$ python -q
>>> import numpy as np
>>> from numpy import linalg as LA
>>> np.set_printoptions(suppress=True, linewidth=200)
>>> arr = np.load("arr.npy")
>>> print(arr.round(3))
[[ 0.277 -0.125 -0.068 -0.165  0.337 -0.12  -0.12   0.1  ]
 [-0.125  0.799 -0.187 -0.098 -0.065 -0.252  0.119 -0.135]
 [-0.068 -0.187  0.742 -0.196 -0.188 -0.169 -0.078 -0.207]
 [-0.165 -0.098 -0.196  0.647 -0.266 -0.07  -0.227  0.16 ]
 [ 0.337 -0.065 -0.188 -0.266  0.447 -0.077 -0.061  0.114]
 [-0.12  -0.252 -0.169 -0.07  -0.077  0.604  0.349 -0.01 ]
 [-0.12   0.119 -0.078 -0.227 -0.061  0.349  0.341 -0.113]
 [ 0.1   -0.135 -0.207  0.16   0.114 -0.01  -0.113  0.143]]
>>> vec = np.array([-3, 2, 3, 4, 4, -4, -2, 5])
>>> print(np.round(np.eye(8) - arr, 3))
[[ 0.723  0.125  0.068  0.165 -0.337  0.12   0.12  -0.1  ]
 [ 0.125  0.201  0.187  0.098  0.065  0.252 -0.119  0.135]
 [ 0.068  0.187  0.258  0.196  0.188  0.169  0.078  0.207]
 [ 0.165  0.098  0.196  0.353  0.266  0.07   0.227 -0.16 ]
 [-0.337  0.065  0.188  0.266  0.553  0.077  0.061 -0.114]
 [ 0.12   0.252  0.169  0.07   0.077  0.396 -0.349  0.01 ]
 [ 0.12  -0.119  0.078  0.227  0.061 -0.349  0.659  0.113]
 [-0.1    0.135  0.207 -0.16  -0.114  0.01   0.113  0.857]]
>>> print(round(float((vec - arr @ vec) @ (arr @ vec)), 3))
0.0
>>> print(np.round(LA.eigvalsh(2 * arr - np.eye(8)), 3))
[-1. -1. -1. -1.  1.  1.  1.  1.]
>>> vec = np.array([2, 0, 2, 1, 0, 0, 0, 1])
>>> h = np.maximum(arr @ vec, 0)
>>> print(np.round(np.maximum(arr @ vec, 0) - np.maximum(-arr @ vec, 0), 3))
[ 0.353 -0.858  0.945  0.084  0.146 -0.658 -0.738  0.088]
>>> print(np.round(arr.T @ h, 3))
[ 0.078 -0.251  0.616 -0.214 -0.006 -0.22  -0.154 -0.118]
>>> print(np.round(np.maximum(arr @ (3 * vec), 0), 3))
[1.06  0.    2.836 0.251 0.438 0.    0.    0.263]
>>> print(h.round(3))
[0.353 0.    0.945 0.084 0.146 0.    0.    0.088]
>>> print(np.flatnonzero(h > 1e-9))
[0 2 3 4 7]
>>> Uu, sig, Vh = LA.svd(arr)
>>> vecs = Vh[:(sig > 1e-8).sum()]
>>> rng = np.random.default_rng(78845)
>>> vec = arr[1] + -3 * arr[3] + rng.integers(2) * np.eye(8)[3]
>>> print(vec.round(3))
[ 0.37   1.093  0.401 -2.038  0.734 -0.042  0.802 -0.614]
>>> print(LA.matrix_rank(np.vstack([arr, vec])))
4
>>> print(np.round(vecs.T @ vecs, 3))
[[ 0.277 -0.125 -0.068 -0.165  0.337 -0.12  -0.12   0.1  ]
 [-0.125  0.799 -0.187 -0.098 -0.065 -0.252  0.119 -0.135]
 [-0.068 -0.187  0.742 -0.196 -0.188 -0.169 -0.078 -0.207]
 [-0.165 -0.098 -0.196  0.647 -0.266 -0.07  -0.227  0.16 ]
 [ 0.337 -0.065 -0.188 -0.266  0.447 -0.077 -0.061  0.114]
 [-0.12  -0.252 -0.169 -0.07  -0.077  0.604  0.349 -0.01 ]
 [-0.12   0.119 -0.078 -0.227 -0.061  0.349  0.341 -0.113]
 [ 0.1   -0.135 -0.207  0.16   0.114 -0.01  -0.113  0.143]]
>>> w, vecs = LA.eigh(arr)
>>> print(np.round(LA.svd(arr, compute_uv=False), 3) + 0)
[1. 1. 1. 1. 0. 0. 0. 0.]
>>> print(w.round(3) + 0)
[0. 0. 0. 0. 1. 1. 1. 1.]
>>> print(np.round(vecs.T @ arr @ vecs, 3) + 0)
[[0. 0. 0. 0. 0. 0. 0. 0.]
 [0. 0. 0. 0. 0. 0. 0. 0.]
 [0. 0. 0. 0. 0. 0. 0. 0.]
 [0. 0. 0. 0. 0. 0. 0. 0.]
 [0. 0. 0. 0. 1. 0. 0. 0.]
 [0. 0. 0. 0. 0. 1. 0. 0.]
 [0. 0. 0. 0. 0. 0. 1. 0.]
 [0. 0. 0. 0. 0. 0. 0. 1.]]
>>> J = np.loadtxt("layer8.csv", delimiter=",")
>>> print(J)
[[-10.104  -6.208  -4.962   1.258   0.07   -4.277   2.515  15.414  -8.276   2.524   5.432]
 [ -3.696  13.43   -7.046   8.372  18.155  11.03    9.561 -10.334  -9.193 -13.344  -0.657]
 [ -3.794  12.739  -8.568   7.58   17.592  12.217   9.258 -10.268  -8.805 -14.699  -1.802]
 [ -2.127  14.891  -8.724   7.742  17.79   11.944   8.529 -10.788  -9.099 -13.692  -1.944]
 [-11.141  -6.759  -5.207   0.878  -0.415  -4.538   3.583  14.364 -10.433   1.738   7.494]
 [ -0.677  15.883  -7.938   8.213  15.767  11.495  10.116  -9.757 -10.759 -13.431  -2.294]
 [ -9.664  -7.75   -5.511   0.692   0.877  -1.281   2.951  14.784  -7.488   3.518   8.077]
 [-11.201  -5.753  -5.943   1.151  -1.373  -4.394   2.236  14.881  -9.391   1.87    7.45 ]
 [ -2.368  14.675  -7.79    7.989  15.859  11.939   9.472 -11.866 -10.901 -14.282  -1.074]
 [ -2.532  13.198  -7.788   7.559  17.163  12.727  11.583 -10.764  -9.234 -16.192  -0.572]
 [ -3.334  13.953  -8.526   8.469  16.605  11.126  11.844 -11.037  -8.33  -15.103  -1.34 ]
 [ -3.667  15.18   -8.434   8.717  17.758  13.275  10.235 -12.542 -11.258 -12.921  -2.608]
 [-12.605  -7.733  -5.39   -0.373  -0.17   -3.966   1.148  11.848  -8.803   4.559   7.408]
 [-11.292  -7.147  -5.133   0.046  -1.799  -4.465   1.709  14.249  -9.322   5.196   7.552]
 [ -2.079  13.793  -9.117   8.262  16.474  12.904   9.366 -10.724 -10.454 -15.518   0.346]
 [ -2.21   11.684  -7.6     7.152  16.106  11.756  11.452 -12.3    -8.988 -15.606  -1.028]
 [-10.443  -6.945  -6.547   2.022  -0.283  -3.602   2.484  14.31   -9.628   3.241   8.336]
 [ -9.074  -8.213  -4.476   0.37   -0.912  -2.826   2.38   13.107  -9.784   2.372   7.131]
 [ -2.201  14.577  -8.227   7.556  16.721  11.525  10.598 -11.041 -10.51  -15.433  -1.868]
 [ -2.865  13.545  -8.144   8.587  17.607  12.694  10.889  -9.548  -8.937 -13.49    0.923]]
>>> vec = np.array([1, 2, 1, 0, 2, 1, 1, 0, 3, 1, 2])
>>> rhs = J @ vec
>>> print(np.round(LA.solve(J.T @ J, J.T @ rhs), 3) + 0)
[1. 2. 1. 0. 2. 1. 1. 0. 3. 1. 2.]
>>> print(np.round(LA.lstsq(J, rhs)[0], 3) + 0)
[1. 2. 1. 0. 2. 1. 1. 0. 3. 1. 2.]
>>> rhs = rhs + 0.1 * rng.normal(size=20)
>>> print(rhs.round(3))
[-40.41   30.716  25.059  30.111 -46.144  26.116 -30.043 -45.012  23.077  29.623  29.336  25.408 -43.706 -44.804  25.479  24.153 -41.409 -44.853  23.523  36.524]
>>> beta, *_ = LA.lstsq(J, rhs)
>>> print(beta.round())
[1. 2. 1. 0. 2. 1. 1. 0. 3. 1. 2.]
>>> print(np.round(LA.norm(rhs - J @ beta), 3))
0.246
>>> print([round(float(LA.norm(LA.solve(J.T @ J + lam * np.eye(11), J.T @ rhs))), 2) for lam in (0, 1, 10, 100)])
[5.09, 4.73, 3.45, 1.96]
>>> print(np.round(J.T @ (rhs - J @ beta), 3) + 0)
[0. 0. 0. 0. 0. 0. 0. 0. 0. 0. 0.]
